$ ipython --no-banner

In [1]: import numpy as np

In [2]: from numpy import linalg as LA

In [3]: np.set_printoptions(suppress=True, linewidth=200)

In [4]: data = np.array([[1, -1, -1, 1, 1, -1, -1, 1],
   ...:     [1, 1, -1, -1, -1, -1, 1, 1],
   ...:     [1, 1, -1, -1, 1, 1, -1, -1]])

In [5]: M2 = data / np.sqrt((data ** 2).mean(axis=1, keepdims=True))

In [6]: data - data.mean(axis=1, keepdims=True)
Out[6]: 
array([[ 1., -1., -1.,  1.,  1., -1., -1.,  1.],
       [ 1.,  1., -1., -1., -1., -1.,  1.,  1.],
       [ 1.,  1., -1., -1.,  1.,  1., -1., -1.]])

In [7]: LA.matrix_rank(data - data.mean(axis=1, keepdims=True))
Out[7]: np.int64(3)

In [8]: LA.matrix_rank(M2) == LA.matrix_rank(data)
Out[8]: np.True_

In [9]: np.round(LA.norm(M2, axis=1), 2)
Out[9]: array([2.83, 2.83, 2.83])

In [10]: mat = np.load("arr.npy")

In [11]: mat
Out[11]: 
array([[-2,  4,  2,  6],
       [-2,  4,  2,  6],
       [-3,  6,  3,  9],
       [-1,  2,  1,  3],
       [ 0,  0,  0,  0],
       [-3,  6,  3,  9],
       [-2,  4,  2,  6],
       [-1,  2,  1,  3],
       [-3,  6,  3,  9]])

In [12]: T = np.stack([mat, -2 * mat, mat[::-1]])

In [13]: T.shape
Out[13]: (3, 9, 4)

In [14]: T.sum(axis=0)
Out[14]: 
array([[-1,  2,  1,  3],
       [ 1, -2, -1, -3],
       [ 1, -2, -1, -3],
       [-2,  4,  2,  6],
       [ 0,  0,  0,  0],
       [ 2, -4, -2, -6],
       [-1,  2,  1,  3],
       [-1,  2,  1,  3],
       [ 1, -2, -1, -3]])

In [15]: np.einsum("bij,cij->bc", T, T)
Out[15]: 
array([[  615, -1230,   510],
       [-1230,  2460, -1020],
       [  510, -1020,   615]])

In [16]: (T @ mat.T).shape
Out[16]: (3, 9, 9)

In [17]: LA.matrix_rank(T)
Out[17]: array([1, 1, 1])

In [18]: np.round(mat @ LA.pinv(mat) @ mat, 2)
Out[18]: 
array([[-2.,  4.,  2.,  6.],
       [-2.,  4.,  2.,  6.],
       [-3.,  6.,  3.,  9.],
       [-1.,  2.,  1.,  3.],
       [ 0.,  0.,  0.,  0.],
       [-3.,  6.,  3.,  9.],
       [-2.,  4.,  2.,  6.],
       [-1.,  2.,  1.,  3.],
       [-3.,  6.,  3.,  9.]])

In [19]: np.abs(np.diag(LA.qr(mat)[1])) > 1e-9
Out[19]: array([ True, False, False, False])

In [20]: M = np.load("dump.npy")

In [21]: M
Out[21]: 
array([[ 0, -2,  2,  0, -2,  1,  0,  1, -1],
       [-2, -1, -1,  2, -2,  0,  1, -1, -1],
       [-6, -5, -1,  6, -8,  1,  3, -2, -4]])

In [22]: r0, r1 = M[1], M[2]

In [23]: r0 @ r1
Out[23]: np.int64(55)

In [24]: p = (r0 @ r1) / (r0 @ r0) * r0

In [25]: np.outer(r0, r1)
Out[25]: 
array([[ 12,  10,   2, -12,  16,  -2,  -6,   4,   8],
       [  6,   5,   1,  -6,   8,  -1,  -3,   2,   4],
       [  6,   5,   1,  -6,   8,  -1,  -3,   2,   4],
       [-12, -10,  -2,  12, -16,   2,   6,  -4,  -8],
       [ 12,  10,   2, -12,  16,  -2,  -6,   4,   8],
       [  0,   0,   0,   0,   0,   0,   0,   0,   0],
       [ -6,  -5,  -1,   6,  -8,   1,   3,  -2,  -4],
       [  6,   5,   1,  -6,   8,  -1,  -3,   2,   4],
       [  6,   5,   1,  -6,   8,  -1,  -3,   2,   4]])

In [26]: np.round(r1 - p, 2)
Out[26]: array([ 0.47, -1.76,  2.24, -0.47, -1.53,  1.  , -0.24,  1.24, -0.76])

In [27]: LA.matrix_rank(np.outer(r0, r1))
Out[27]: np.int64(1)

In [28]: p.round(2)
Out[28]: array([-6.47, -3.24, -3.24,  6.47, -6.47,  0.  ,  3.24, -3.24, -3.24])

In [29]: np.round(LA.norm(M, "nuc"), 2)
Out[29]: np.float64(18.07)

In [30]: np.round(LA.norm(M, axis=1), 2)
Out[30]: array([ 3.87,  4.12, 13.86])

In [31]: round(float(LA.norm(M) ** 2 / LA.norm(M, 2) ** 2), 2)
Out[31]: 1.06

In [32]: arr = np.load("m.npy")

In [33]: arr
Out[33]: 
array([[ 2,  3,  4,  5,  6,  7,  8,  9],
       [10, 11, 12, 13, 14, 15, 16, 17],
       [18, 19, 20, 21, 22, 23, 24, 25],
       [26, 27, 28, 29, 30, 31, 32, 33],
       [34, 35, 36, 37, 38, 39, 40, 41],
       [42, 43, 44, 45, 46, 47, 48, 49],
       [50, 51, 52, 53, 54, 55, 56, 57]])

In [34]: w1 = np.array([[0, 0],
    ...:     [-1, -1],
    ...:     [1, 2],
    ...:     [-3, 0],
    ...:     [-3, 0],
    ...:     [1, -2],
    ...:     [-2, -2],
    ...:     [-3, 1]])

In [35]: beta = np.array([4, 3])

In [36]: H = np.maximum(arr @ w1 + beta, 0)

In [37]: LA.matrix_rank(H)
Out[37]: np.int64(0)

In [38]: (H > 0).mean(axis=0)
Out[38]: array([0., 0.])

In [39]: Z = np.array([[1, -3, 1], [-3, 1, 3]])

In [40]: H @ Z
Out[40]: 
array([[0, 0, 0],
       [0, 0, 0],
       [0, 0, 0],
       [0, 0, 0],
       [0, 0, 0],
       [0, 0, 0],
       [0, 0, 0]])

In [41]: (H @ Z).round(6).argmax(axis=1)
Out[41]: array([0, 0, 0, 0, 0, 0, 0])

In [42]: K = np.load("block14.npy")

In [43]: K
Out[43]: 
array([[-21, -12,   6,  -9,  27, -30,  -4, -23, -21],
       [  3,  18,  -6, -15,   0,  18,  -6,   0,  -6],
       [ -9,  -5, -14,  -4,  24, -21,  12,  -3, -38],
       [ 14,  11,  -8,   3, -15,  21,   4,  16,   7],
       [-13, -34,  -2,  21,  21, -48,  20,  -3, -23],
       [ -5,  20,  18, -25,  -6,  24, -30, -20,  24]])

In [44]: rank = LA.matrix_rank(K)

In [45]: rank
Out[45]: np.int64(3)

In [46]: null = LA.svd(K)[2][rank:].T

In [47]: np.allclose(K @ null, 0)
Out[47]: True

In [48]: [int(LA.matrix_rank(np.delete(K, i, axis=0))) for i in range(6)]
Out[48]: [3, 3, 3, 3, 3, 3]

In [49]: LA.matrix_rank(K.T @ K), LA.matrix_rank(K @ K.T)
Out[49]: (np.int64(3), np.int64(3))

In [50]: np.round(K.mean(axis=0), 2)
Out[50]: array([-5.17, -0.33, -1.  , -4.83,  8.5 , -6.  , -0.67, -5.5 , -9.5 ])

In [51]: K.sum(axis=0)
Out[51]: array([-31,  -2,  -6, -29,  51, -36,  -4, -33, -57])

In [52]: K.shape
Out[52]: (6, 9)

In [53]: T = np.stack([K, 5 * K, K[::-1]])

In [54]: np.einsum("bij,cij->bc", T, T)
Out[54]: 
array([[ 17931,  89655,  -7112],
       [ 89655, 448275, -35560],
       [ -7112, -35560,  17931]])

In [55]: T.sum(axis=0)
Out[55]: 
array([[-131,  -52,   54,  -79,  156, -156,  -54, -158, -102],
       [   5,   74,  -38,  -69,   21,   60,  -16,   -3,  -59],
       [ -40,  -19,  -92,  -21,  129, -105,   76,   -2, -221],
       [  75,   61,  -62,   14,  -66,  105,   36,   93,    4],
       [ -75, -186,  -18,  111,  126, -270,  114,  -18, -144],
       [ -51,  108,  114, -159,   -9,  114, -184, -143,  123]])

In [56]: T.shape
Out[56]: (3, 6, 9)

In [57]: x0 = np.array([2, 1, -1, 0, 1, 1, 0, 1, 2])

In [58]: h = np.maximum(K @ x0, 0)

In [59]: K * (h > 1e-9)[:, None]
Out[59]: 
array([[  0,   0,   0,   0,   0,   0,   0,   0,   0],
       [  3,  18,  -6, -15,   0,  18,  -6,   0,  -6],
       [  0,   0,   0,   0,   0,   0,   0,   0,   0],
       [ 14,  11,  -8,   3, -15,  21,   4,  16,   7],
       [  0,   0,   0,   0,   0,   0,   0,   0,   0],
       [ -5,  20,  18, -25,  -6,  24, -30, -20,  24]])

In [60]: np.maximum(K @ x0, 0) - np.maximum(-K @ x0, 0)
Out[60]: array([-128,   36,  -85,   83, -134,   38])

In [61]: np.maximum(K @ (3 * x0), 0)
Out[61]: array([  0, 108,   0, 249,   0, 114])

In [62]: np.tanh(K @ x0)
Out[62]: array([-1.,  1., -1.,  1., -1.,  1.])

In [63]: U, sigma, vt = LA.svd(K)

In [64]: sigma.round(2) + 0
Out[64]: array([112.24,  60.64,  40.7 ,   0.  ,   0.  ,   0.  ])

In [65]: np.argmax(sigma[:-1] / (sigma[1:] + 1e-6)) + 1
Out[65]: np.int64(3)

In [66]: M2 = U[:, :3] @ np.diag(sigma[:3]) @ vt[:3]

In [67]: LA.matrix_rank(M2)
Out[67]: np.int64(3)

In [68]: LA.matrix_rank(K, rtol=0.05)
Out[68]: np.int64(3)

In [69]: np.round(LA.norm(K - M2) / LA.norm(K), 2)
Out[69]: np.float64(0.0)

In [70]: W0 = np.loadtxt("test8.csv", delimiter=",")

In [71]: W0
Out[71]: 
array([[ 0.,  0.,  0.,  0.,  0.,  0.],
       [ 2.,  1.,  0.,  0.,  0.,  0.],
       [-1., -1., -3.,  0.,  0.,  0.],
       [-3.,  5.,  0.,  3.,  0.,  0.],
       [-1., -1.,  1.,  2., -3.,  0.],
       [-5., -4.,  5.,  0.,  1.,  3.]])

In [72]: rng = np.random.default_rng(8333)

In [73]: lab = rng.permutation(6)

In [74]: lab
Out[74]: array([3, 2, 4, 5, 0, 1])

In [75]: M2 = W0[lab][:, lab]

In [76]: round(float(LA.det(M2)), 2), np.round(LA.det(W0[lab]), 2)
Out[76]: (0.0, np.float64(0.0))

In [77]: np.allclose(M2, W0)
Out[77]: False

In [78]: np.trace(M2)
Out[78]: np.float64(1.0)

In [79]: ang = np.radians(30)

In [80]: R = np.eye(6)

In [81]: R[1, 1] = R[4, 4] = np.cos(ang)

In [82]: R[1, 4], R[4, 1] = -np.sin(ang), np.sin(ang)

In [83]: R.round(2)
Out[83]: 
array([[ 1.  ,  0.  ,  0.  ,  0.  ,  0.  ,  0.  ],
       [ 0.  ,  0.87,  0.  ,  0.  , -0.5 ,  0.  ],
       [ 0.  ,  0.  ,  1.  ,  0.  ,  0.  ,  0.  ],
       [ 0.  ,  0.  ,  0.  ,  1.  ,  0.  ,  0.  ],
       [ 0.  ,  0.5 ,  0.  ,  0.  ,  0.87,  0.  ],
       [ 0.  ,  0.  ,  0.  ,  0.  ,  0.  ,  1.  ]])

In [84]: M2 = W0 @ R.T

In [85]: np.round(LA.svd(W0, compute_uv=False), 2) + 0, np.round(LA.svd(M2, compute_uv=False), 2) + 0
Out[85]: 
(array([9.03, 6.6 , 3.67, 3.46, 0.69, 0.  ]),
 array([9.03, 6.6 , 3.67, 3.46, 0.69, 0.  ]))

In [86]: np.round(np.abs(M2 - W0).max(axis=0), 2)
Out[86]: array([0.  , 1.63, 0.  , 0.  , 2.5 , 0.  ])

In [87]: np.allclose(W0 @ W0.T, M2 @ M2.T)
Out[87]: True

In [88]: [round(float(x), 2) for x in LA.svd(W0, compute_uv=False)[:3]]
Out[88]: [9.03, 6.6, 3.67]

In [89]: LA.matrix_rank(W0, rtol=0.1)
Out[89]: np.int64(4)

In [90]: np.round(W0 @ LA.pinv(W0) @ W0, 2) + 0
Out[90]: 
array([[ 0.,  0.,  0.,  0.,  0.,  0.],
       [ 2.,  1.,  0.,  0.,  0.,  0.],
       [-1., -1., -3.,  0.,  0.,  0.],
       [-3.,  5.,  0.,  3.,  0.,  0.],
       [-1., -1.,  1.,  2., -3.,  0.],
       [-5., -4.,  5.,  0.,  1.,  3.]])

In [91]: np.allclose(W0[:-1].T @ LA.lstsq(W0[:-1].T, W0[-1])[0], W0[-1])
Out[91]: False

In [92]: np.abs(np.diag(LA.qr(W0)[1])) > 1e-9
Out[92]: array([ True,  True,  True,  True,  True, False])

In [93]: F = np.load("data.npy")

In [94]: F
Out[94]: 
array([[-2.,  1.,  0.,  0.,  0.],
       [ 0., -2.,  1.,  0.,  0.],
       [ 0.,  0., -2.,  1.,  0.],
       [ 0.,  0.,  0., -2.,  1.],
       [ 0.,  0.,  0.,  0., -2.]])

In [95]: F @ F
Out[95]: 
array([[ 4., -4.,  1.,  0.,  0.],
       [ 0.,  4., -4.,  1.,  0.],
       [ 0.,  0.,  4., -4.,  1.],
       [ 0.,  0.,  0.,  4., -4.],
       [ 0.,  0.,  0.,  0.,  4.]])

In [96]: LA.matrix_rank(F - F[0, 0] * np.eye(5))
Out[96]: np.int64(4)

In [97]: np.prod(np.diag(F)), round(LA.det(F), 2)
Out[97]: (np.float64(-32.0), np.float64(-32.0))

In [98]: rank = LA.matrix_rank(M)

In [99]: rank
Out[99]: np.int64(2)

In [100]: null = LA.svd(M)[2][rank:].T

In [101]: [int(LA.matrix_rank(M[:, :j + 1])) for j in range(9)]
Out[101]: [1, 2, 2, 2, 2, 2, 2, 2, 2]

In [102]: LA.matrix_rank(M.T @ M), LA.matrix_rank(M @ M.T)
Out[102]: (np.int64(2), np.int64(2))

In [103]: ang = np.radians(45)

In [104]: R = np.eye(5)

In [105]: R[3, 3] = R[0, 0] = np.cos(ang)

In [106]: R[3, 0], R[0, 3] = -np.sin(ang), np.sin(ang)

In [107]: R.round(2)
Out[107]: 
array([[ 0.71,  0.  ,  0.  ,  0.71,  0.  ],
       [ 0.  ,  1.  ,  0.  ,  0.  ,  0.  ],
       [ 0.  ,  0.  ,  1.  ,  0.  ,  0.  ],
       [-0.71,  0.  ,  0.  ,  0.71,  0.  ],
       [ 0.  ,  0.  ,  0.  ,  0.  ,  1.  ]])

In [108]: M2 = F @ R.T

In [109]: np.allclose(F @ F.T, M2 @ M2.T)
Out[109]: True

In [110]: np.allclose(LA.norm(F, axis=1), LA.norm(M2, axis=1))
Out[110]: True

In [111]: r0 = np.array([-1, -2, 2, 2, 0])

In [112]: M2 = F + np.outer(r0, np.eye(5)[4])

In [113]: LA.matrix_rank(M2 - F)
Out[113]: np.int64(1)

In [114]: round(LA.det(M2) / LA.det(F), 2), np.round(1 + LA.solve(F, r0)[4], 2)
Out[114]: (np.float64(1.0), np.float64(1.0))

In [115]: lab = rng.permutation(5)

In [116]: lab
Out[116]: array([4, 3, 1, 2, 0])

In [117]: M2 = F[lab][:, lab]

In [118]: np.round(LA.det(M2), 2), round(LA.det(F[lab]), 2)
Out[118]: (np.float64(-32.0), np.float64(32.0))

In [119]: np.round(np.sort(np.abs(LA.eigvals(M2))), 2)
Out[119]: array([2., 2., 2., 2., 2.])

In [120]: np.trace(M2)
Out[120]: np.float64(-10.0)

In [121]: np.allclose(M2, F)
Out[121]: False

In [122]: X = np.array([[3, 0, 3, 0], [3, 8, 3, 8], [3, 0, 3, 0], [3, 8, 3, 8]])

In [123]: x0 = np.array([0, 1, 3, 0])

In [124]: h = np.maximum(X @ x0, 0)

In [125]: np.maximum(X @ (3 * x0), 0)
Out[125]: array([27, 51, 27, 51])

In [126]: np.maximum(X @ x0, 0) - np.maximum(-X @ x0, 0)
Out[126]: array([ 9, 17,  9, 17])

In [127]: X.T @ h
Out[127]: array([156, 272, 156, 272])

In [128]: h
Out[128]: array([ 9, 17,  9, 17])

In [129]: rank = LA.matrix_rank(X)

In [130]: rank
Out[130]: np.int64(2)

In [131]: null = LA.svd(X)[2][rank:].T

In [132]: np.round(X @ null, 2) + 0
Out[132]: 
array([[0., 0.],
       [0., 0.],
       [0., 0.],
       [0., 0.]])

In [133]: [int(LA.matrix_rank(X[:, :j + 1])) for j in range(4)]
Out[133]: [1, 2, 2, 2]

In [134]: [int(LA.matrix_rank(X[:i])) for i in range(1, len(X) + 1)]
Out[134]: [1, 2, 2, 2]

In [135]: np.round(null @ null.T, 2) + 0
Out[135]: 
array([[ 0.5,  0. , -0.5,  0. ],
       [ 0. ,  0.5,  0. , -0.5],
       [-0.5,  0. ,  0.5,  0. ],
       [ 0. , -0.5,  0. ,  0.5]])
